$ python -q
>>> import numpy as np
>>> from numpy import linalg as LA
>>> np.set_printoptions(precision=1, suppress=True, linewidth=120)
>>> F = np.load("a.npy")
>>> print(F)
[[ 0  0  0 -2  2 -4]
 [ 0  0  0  0  8 -8]
 [ 0  0  0  4 -2  8]
 [-2  2 -4 -2  2 -4]
 [ 0  8 -8  0  8 -8]
 [ 4 -2  8  4 -2  8]]
>>> print(np.diff(F, axis=0))
[[  0   0   0   2   6  -4]
 [  0   0   0   4 -10  16]
 [ -2   2  -4  -6   4 -12]
 [  2   6  -4   2   6  -4]
 [  4 -10  16   4 -10  16]]
>>> print(LA.svd(F, compute_uv=False))
[23.5  9.   8.   3.1  0.7  0.3]
>>> print(round(LA.norm(F), 1))
26.6
>>> print(F - F[0])
[[ 0  0  0  0  0  0]
 [ 0  0  0  2  6 -4]
 [ 0  0  0  6 -4 12]
 [-2  2 -4  0  0  0]
 [ 0  8 -8  2  6 -4]
 [ 4 -2  8  6 -4 12]]
>>> print(F.shape)
(6, 6)
>>> LA.rank(F)
Traceback (most recent call last):
  File "<python-input-10>", line 1, in <module>
    LA.rank(F)
    ^^^^^^^
AttributeError: module 'numpy.linalg' has no attribute 'rank'
>>> q, V = LA.qr(F[:, :4])[0], LA.qr(F[:, 4:])[0]
>>> s = LA.svd(q.T @ V, compute_uv=False)
>>> print(s)
[1.  0.7]
>>> print(np.degrees(np.arccos(s.clip(0, 1))))
[ 5.7 45. ]
>>> print((s > 0.9).sum())
1
>>> X = np.loadtxt("sample2.csv", delimiter=",")
>>> print(X.round(1) + 0)
[[ 29.3  12.  -16.3   1.2 -11.   26.5   1.8 -41.6]
 [ 28.3  11.7 -15.5   1.3 -10.6  25.7   1.6 -40.5]
 [ 25.6  10.8 -13.4   1.8  -9.7  23.5   0.9 -37.6]
 [  9.    4.7  -1.4   3.1  -4.2  10.3  -2.4 -19.6]
 [  4.9   3.    1.1   3.   -3.    6.9  -3.  -14.9]
 [  2.8   2.    2.2   2.7  -2.4   5.1  -3.2 -12.2]
 [  2.4   1.8   2.3   2.7  -2.3   4.8  -3.2 -11.8]
 [  0.7   1.    3.    2.3  -1.8   3.3  -3.3  -9.4]
 [ -1.3  -0.2   3.4   1.5  -1.3   1.2  -3.   -5.9]
 [ -1.8  -0.6   3.2   1.   -1.1   0.5  -2.7  -4.5]
 [ -1.9  -0.6   3.1   1.   -1.1   0.4  -2.6  -4.3]
 [ -1.9  -0.6   3.    0.9  -1.    0.3  -2.5  -4. ]
 [ -1.9  -0.8   2.6   0.5  -0.9   0.   -2.1  -3. ]
 [ -1.8  -0.8   2.2   0.4  -0.8  -0.1  -1.8  -2.5]
 [ -1.7  -0.8   2.    0.3  -0.7  -0.2  -1.7  -2.2]
 [ -1.6  -0.7   1.9   0.2  -0.7  -0.2  -1.6  -2. ]
 [ -0.9  -0.5   0.9   0.   -0.4  -0.2  -0.7  -0.9]
 [  2.4   1.6  -1.7   0.8   1.3   0.6   1.7   2. ]
 [  3.9   2.7  -2.3   1.7   2.4   1.    2.6   3.3]
 [  6.4   5.2  -2.8   4.1   4.9   1.5   4.1   6. ]
 [  7.8   6.9  -2.5   6.1   6.8   1.6   5.    8.1]
 [  8.2   7.5  -2.3   7.    7.6   1.6   5.2   9. ]
 [  9.1   8.8  -1.8   8.7   9.2   1.6   5.8  10.8]
 [ 11.   13.1   1.1  15.2  15.2   1.    7.   17.2]
 [ 11.5  14.6   2.5  17.7  17.4   0.6   7.4  19.7]
 [ 11.8  16.3   4.2  20.6  20.1   0.    7.6  22.6]
 [ 11.9  21.7  11.2  30.8  29.3  -2.5   8.2  33.1]
 [ 11.8  22.7  12.7  32.7  31.1  -3.1   8.2  35.1]
 [ 11.4  24.9  16.2  37.3  35.2  -4.4   8.3  39.8]
 [ 10.4  28.2  22.   44.5  41.7  -6.8   8.1  47.5]
 [  9.1  31.3  28.   51.6  48.1  -9.4   7.9  55.1]
 [  6.4  36.1  38.2  63.1  58.5 -13.8   7.2  67.5]
 [  5.9  36.8  39.6  64.7  59.9 -14.4   7.1  69.3]
 [  3.8  39.8  46.6  72.2  66.8 -17.5   6.5  77.6]
 [  3.5  40.2  47.6  73.3  67.7 -18.    6.4  78.8]]
>>> print(np.argsort(-LA.norm(X, axis=0).round(6), kind="stable")[:3])
[7 3 4]
>>> print([round(float(x), 1) for x in LA.svd(X, compute_uv=False)[:3]])
[329.2, 98.5, 38.9]
>>> print(LA.matrix_rank(X, rtol=0.1))
3
